$ ipython --no-banner

In [1]: import numpy as np

In [2]: from numpy import linalg as LA

In [3]: np.set_printoptions(suppress=True, linewidth=160)

In [4]: K = np.array([[-4, 0, 0, -1, -6, 6, 0],
   ...:     [0, -8, 4, -10, 0, 2, -2],
   ...:     [0, 4, -6, -3, -1, 6, -2],
   ...:     [-1, -10, -3, 2, 10, 1, 3],
   ...:     [-6, 0, -1, 10, -2, 8, -3],
   ...:     [6, 2, 6, 1, 8, -2, 3],
   ...:     [0, -2, -2, 3, -3, 3, 6]])

In [5]: rng = np.random.default_rng(886429)

In [6]: z = rng.permutation(7)

In [7]: z
Out[7]: array([3, 0, 2, 5, 4, 6, 1])

In [8]: A2 = K[z][:, z]

In [9]: np.allclose(A2, K)
Out[9]: False

In [10]: np.round(np.sort(np.abs(LA.eigvals(A2))), 3)
Out[10]: array([ 1.49 ,  7.042,  8.012,  8.81 , 14.807, 15.652, 19.6  ])

In [11]: A2 = np.array([[-2, 0], [-2, 0], [-2, 2], [2, -2], [0, -2], [0, -1], [2, 2]])

In [12]: np.einsum("ij->j", K)
Out[12]: array([ -5, -14,  -2,   2,   6,  24,   5])

In [13]: A2 @ K
---------------------------------------------------------------------------
ValueError                                Traceback (most recent call last)
Cell In[13], line 1
----> 1 A2 @ K

ValueError: matmul: Input operand 1 has a mismatch in its core dimension 0, with gufunc signature (n?,k),(k,m?)->(n?,m?) (size 7 is different from 2)

In [14]: np.einsum("ik,kj->ji", K, A2)
Out[14]: 
array([[  6, -16,  -6,  38,  28, -20,  26],
       [  8,  22, -14, -25, -32,   2,   5]])

In [15]: A2 = K / LA.norm(K, axis=1, keepdims=True)

In [16]: gram = A2 @ A2.T

In [17]: np.round(LA.norm(A2, axis=1), 3)
Out[17]: array([1., 1., 1., 1., 1., 1., 1.])

In [18]: print((np.abs(gram) > 0.9).astype(int))
[[1 0 0 0 0 0 0]
 [0 1 0 0 0 0 0]
 [0 0 1 0 0 0 0]
 [0 0 0 1 0 0 0]
 [0 0 0 0 1 0 0]
 [0 0 0 0 0 1 0]
 [0 0 0 0 0 0 1]]

In [19]: (gram - 2 * np.eye(7)).round(6).argmax(axis=1)
Out[19]: array([4, 3, 0, 5, 0, 3, 0])

In [20]: round(np.degrees(np.arccos(np.clip(gram[6, 4], -1, 1))), 3)
Out[20]: np.float64(69.087)

In [21]: np.argwhere(np.triu(np.abs(gram) > 0.95, 1))
Out[21]: array([], shape=(0, 2), dtype=int64)

In [22]: m1 = np.load("layer12.npy")

In [23]: m1
Out[23]: 
array([[-1.   ,  0.696,  0.947,  0.949,  0.978],
       [ 0.999, -0.851, -0.907, -0.731, -0.915],
       [-0.537, -0.291, -0.06 ,  0.235,  0.09 ],
       [-1.   , -0.1  ,  0.797,  0.946,  0.94 ],
       [ 0.991, -0.31 , -0.623, -0.647, -0.731],
       [ 1.   ,  0.641, -0.414, -0.909, -0.814],
       [ 0.994, -0.808, -0.851, -0.604, -0.851],
       [ 0.818,  0.905,  0.585, -0.558,  0.119],
       [-0.925, -0.414,  0.06 ,  0.523,  0.345],
       [-0.896,  0.197,  0.388,  0.388,  0.47 ],
       [ 0.995,  0.967,  0.558, -0.859, -0.264],
       [ 0.934, -0.675, -0.68 , -0.354, -0.653],
       [ 0.896,  0.998,  0.948, -0.797,  0.578],
       [-1.   ,  0.06 ,  0.854,  0.955,  0.958],
       [ 0.578, -0.653, -0.537, -0.06 , -0.422],
       [ 0.578, -0.653, -0.537, -0.06 , -0.422],
       [ 1.   , -0.867, -0.932, -0.804, -0.944],
       [-0.02 ,  0.345,  0.217, -0.06 ,  0.119],
       [-0.905, -0.989, -0.851,  0.735, -0.345],
       [-1.   ,  0.967,  0.971,  0.757,  0.965],
       [-0.896,  0.197,  0.388,  0.388,  0.47 ],
       [-0.811,  0.951,  0.869,  0.01 ,  0.731],
       [ 0.994, -0.808, -0.851, -0.604, -0.851],
       [-0.01 ,  0.178,  0.11 , -0.03 ,  0.06 ],
       [ 0.149,  0.762,  0.515, -0.226,  0.264],
       [ 0.996,  0.537, -0.245, -0.782, -0.635],
       [ 0.874, -0.97 , -0.91 , -0.03 , -0.793],
       [ 0.629, -0.977, -0.901,  0.178, -0.731],
       [ 0.932, -0.43 , -0.544, -0.405, -0.578],
       [ 0.38 ,  0.197,  0.04 , -0.159, -0.06 ],
       [ 0.94 ,  0.963,  0.686, -0.716,  0.09 ]])

In [24]: d = LA.norm(m1[:, None] - m1[None], axis=-1)

In [25]: (d + 1e9 * np.eye(31)).round(6).argmin(axis=1)
Out[25]: array([19, 16,  8, 13, 28, 25, 22, 30,  2, 20, 30, 28, 30,  3, 15, 14,  1, 23,  8,  0,  9, 19,  6, 17, 17,  5, 27, 26, 11, 23,  7])

In [26]: basis = m1[[11, 18]].astype(float)

In [27]: for _ in range(5):
    ...:     z = LA.norm(m1[:, None] - basis, axis=-1).argmin(axis=1)
    ...:     basis = np.array([m1[z == j].mean(axis=0) for j in range(2)])
    ...: 

In [28]: print(z)
[1 0 1 1 0 0 0 0 1 1 0 0 0 1 0 0 0 0 1 1 1 1 0 0 0 0 0 0 0 0 0]

In [29]: np.bincount(z)
Out[29]: array([21, 10])

In [30]: np.round(basis[1] - basis[0], 3)
Out[30]: array([-1.642,  0.199,  0.687,  1.028,  0.962])

In [31]: print(basis.round(3))
[[ 0.745 -0.072 -0.251 -0.439 -0.402]
 [-0.897  0.127  0.436  0.589  0.56 ]]

In [32]: np.abs(basis[1] - basis[0]).argmax()
Out[32]: np.int64(0)

In [33]: u = np.array([3, 7, 6])

In [34]: print(np.round(np.correlate(m1[30], m1[3], "full"), 3))
[ 0.884  1.794  2.305  0.649 -1.082 -1.517 -0.543  0.707 -0.09 ]

In [35]: A2 = m1 / LA.norm(m1, axis=1, keepdims=True)

In [36]: gram = A2 @ A2.T

In [37]: np.round(LA.norm(A2, axis=1), 3)
Out[37]: array([1., 1., 1., 1., 1., 1., 1., 1., 1., 1., 1., 1., 1., 1., 1., 1., 1., 1., 1., 1., 1., 1., 1., 1., 1., 1., 1., 1., 1., 1., 1.])

In [38]: (gram - 2 * np.eye(31)).round(6).argmax(axis=1)
Out[38]: array([19, 16,  8, 13, 28, 25, 22, 30,  2, 20, 30,  6,  7,  3, 15, 14,  1, 23,  2,  0,  9, 19,  6, 17, 17,  5, 14, 26, 11, 10,  7])

In [39]: np.argwhere(np.triu(np.abs(gram) > 0.95, 1))
Out[39]: 
array([[ 0,  1],
       [ 0,  4],
       [ 0,  6],
       [ 0, 11],
       [ 0, 13],
       [ 0, 16],
       [ 0, 19],
       [ 0, 22],
       [ 0, 28],
       [ 1,  4],
       [ 1,  6],
       [ 1, 11],
       [ 1, 16],
       [ 1, 19],
       [ 1, 22],
       [ 1, 28],
       [ 2,  8],
       [ 2, 29],
       [ 3,  4],
       [ 3, 13],
       [ 4,  6],
       [ 4,  9],
       [ 4, 11],
       [ 4, 13],
       [ 4, 16],
       [ 4, 20],
       [ 4, 22],
       [ 4, 28],
       [ 5, 25],
       [ 6, 11],
       [ 6, 16],
       [ 6, 19],
       [ 6, 22],
       [ 6, 28],
       [ 7, 10],
       [ 7, 12],
       [ 7, 18],
       [ 7, 30],
       [ 8, 25],
       [ 8, 29],
       [ 9, 20],
       [ 9, 28],
       [10, 30],
       [11, 14],
       [11, 15],
       [11, 16],
       [11, 19],
       [11, 21],
       [11, 22],
       [11, 26],
       [11, 28],
       [12, 18],
       [12, 30],
       [14, 15],
       [14, 21],
       [14, 26],
       [14, 27],
       [15, 21],
       [15, 26],
       [15, 27],
       [16, 19],
       [16, 22],
       [16, 28],
       [17, 23],
       [17, 24],
       [18, 30],
       [19, 22],
       [19, 28],
       [20, 28],
       [21, 26],
       [21, 27],
       [22, 28],
       [23, 24],
       [26, 27]])

In [40]: gram = np.cov(m1, rowvar=False)

In [41]: np.median(m1, axis=0)
Out[41]: array([ 0.578,  0.06 ,  0.04 , -0.06 , -0.06 ])

In [42]: np.argsort(-m1.std(axis=0).round(6), kind="stable")
Out[42]: array([0, 1, 2, 4, 3])

In [43]: round(float(np.corrcoef(m1[:, 0], m1[:, 4])[0, 1]), 3)
Out[43]: -0.801

In [44]: np.round(m1.std(axis=0), 3)
Out[44]: array([0.819, 0.697, 0.673, 0.581, 0.628])

In [45]: arr = np.load("out10.npy")

In [46]: arr
Out[46]: 
array([[ 0.4  , -0.5  , -1.2  ,  1.141,  0.3  ,  1.   ],
       [ 0.3  ,  1.   , -0.3  ,  1.356,  0.4  ,  0.7  ],
       [ 0.6  , -0.1  ,  0.1  ,  1.497, -0.9  ,  1.8  ],
       [ 0.2  ,  1.5  ,  0.2  ,  0.303, -0.8  , -0.7  ],
       [-0.1  , -0.6  ,  2.3  , -0.314, -0.3  ,  1.6  ],
       [-0.3  ,  0.   ,  0.6  , -1.206,  1.1  ,  0.7  ],
       [ 1.1  , -2.1  , -0.2  ,  3.655, -1.9  ,  0.8  ],
       [-0.3  , -0.1  , -1.5  , -0.652, -1.9  , -0.4  ],
       [-1.2  , -0.4  ,  1.4  , -3.575, -0.3  ,  0.6  ],
       [ 0.5  ,  0.   ,  0.5  ,  1.57 , -1.1  ,  2.4  ],
       [-1.4  , -0.5  ,  0.   , -4.139, -0.3  , -0.6  ],
       [ 1.4  ,  0.3  ,  0.4  ,  4.238, -0.9  ,  0.6  ],
       [ 2.4  , -1.7  ,  1.6  ,  6.746,  1.4  ,  1.6  ],
       [-0.3  ,  0.7  , -1.7  , -0.798, -1.6  ,  0.1  ],
       [ 1.3  ,  0.2  , -0.6  ,  3.976, -0.6  , -0.6  ],
       [ 0.   , -1.3  ,  0.8  ,  0.177,  1.7  ,  1.1  ],
       [-1.1  , -1.4  , -0.3  , -3.076,  0.7  ,  2.   ],
       [-0.7  ,  1.5  ,  1.9  , -2.016,  1.1  , -0.8  ],
       [-0.1  , -0.2  ,  1.2  ,  0.01 ,  1.6  , -0.3  ],
       [-1.1  ,  0.9  ,  1.1  , -3.167, -0.8  ,  1.5  ],
       [-1.4  , -1.3  ,  0.4  , -3.394, -2.8  ,  0.3  ],
       [-1.1  , -0.9  ,  1.6  , -3.465, -0.2  ,  1.7  ]])

In [47]: Xs = arr - arr.mean(axis=0)

In [48]: vecs = LA.svd(Xs)[2][:5]

In [49]: A2 = Xs - Xs @ vecs.T @ vecs

In [50]: print(np.round((Xs @ vecs.T).std(axis=0), 3))
[3.033 1.374 1.122 0.815 0.692]

In [51]: np.round(A2.std(axis=0), 3)
Out[51]: array([0.069, 0.002, 0.001, 0.024, 0.002, 0.002])

In [52]: print(LA.norm(A2, axis=1).round(6).argmax())
1

In [53]: print(np.round(np.cov(Xs @ vecs.T, rowvar=False), 3) + 0)
[[9.64  0.    0.    0.    0.   ]
 [0.    1.979 0.    0.    0.   ]
 [0.    0.    1.318 0.    0.   ]
 [0.    0.    0.    0.695 0.   ]
 [0.    0.    0.    0.    0.502]]

In [54]: z = arr[:, 3] > np.median(arr[:, 3])

In [55]: u = arr[z].mean(axis=0) - arr[~z].mean(axis=0)

In [56]: z.astype(int)
Out[56]: array([1, 1, 1, 1, 0, 0, 1, 0, 0, 1, 0, 1, 1, 0, 1, 1, 0, 0, 1, 0, 0, 0])

In [57]: mat = np.loadtxt("case3.csv", delimiter=",")

In [58]: mat
Out[58]: 
array([[11.,  1.,  1.,  2.,  2.,  2.,  2.,  1.,  1.,  1.,  0.,  0.],
       [ 2., 11.,  2.,  2.,  0.,  0.,  0.,  1.,  2.,  0.,  0.,  1.],
       [ 0.,  2.,  6.,  2.,  1.,  0.,  2.,  2.,  1.,  0.,  2.,  2.],
       [ 0.,  1.,  0.,  3.,  2.,  1.,  0.,  2.,  2.,  2.,  1.,  0.],
       [ 2.,  0.,  1.,  1., 10.,  1.,  2.,  2.,  2.,  1.,  2.,  1.],
       [ 1.,  0.,  1.,  1.,  2.,  8.,  2.,  1.,  1.,  2.,  0.,  2.],
       [ 0.,  1.,  0.,  2.,  1.,  0.,  9.,  1.,  2.,  2.,  2.,  0.],
       [ 1.,  1.,  2.,  2.,  2.,  0.,  2.,  8.,  0.,  2.,  1.,  2.],
       [ 2.,  0.,  2.,  0.,  2.,  0.,  1.,  1.,  7.,  0.,  2.,  1.],
       [ 2.,  2.,  1.,  1.,  1.,  0.,  2.,  0.,  1.,  7.,  1.,  2.],
       [ 1.,  2.,  0.,  1.,  1.,  2.,  2.,  2.,  1.,  2.,  7.,  0.],
       [ 2.,  0.,  1.,  2.,  1.,  1.,  2.,  0.,  1.,  1.,  2.,  0.]])

In [59]: A2 = mat / np.sqrt((mat ** 2).mean(axis=1, keepdims=True))

In [60]: LA.matrix_rank(mat - mat.mean(axis=1, keepdims=True))
Out[60]: np.int64(11)

In [61]: A2[8].round(3)
Out[61]: array([0.84 , 0.   , 0.84 , 0.   , 0.84 , 0.   , 0.42 , 0.42 , 2.941, 0.   , 0.84 , 0.42 ])

In [62]: np.round(LA.norm(A2, axis=1), 3)
Out[62]: array([3.464, 3.464, 3.464, 3.464, 3.464, 3.464, 3.464, 3.464, 3.464, 3.464, 3.464, 3.464])
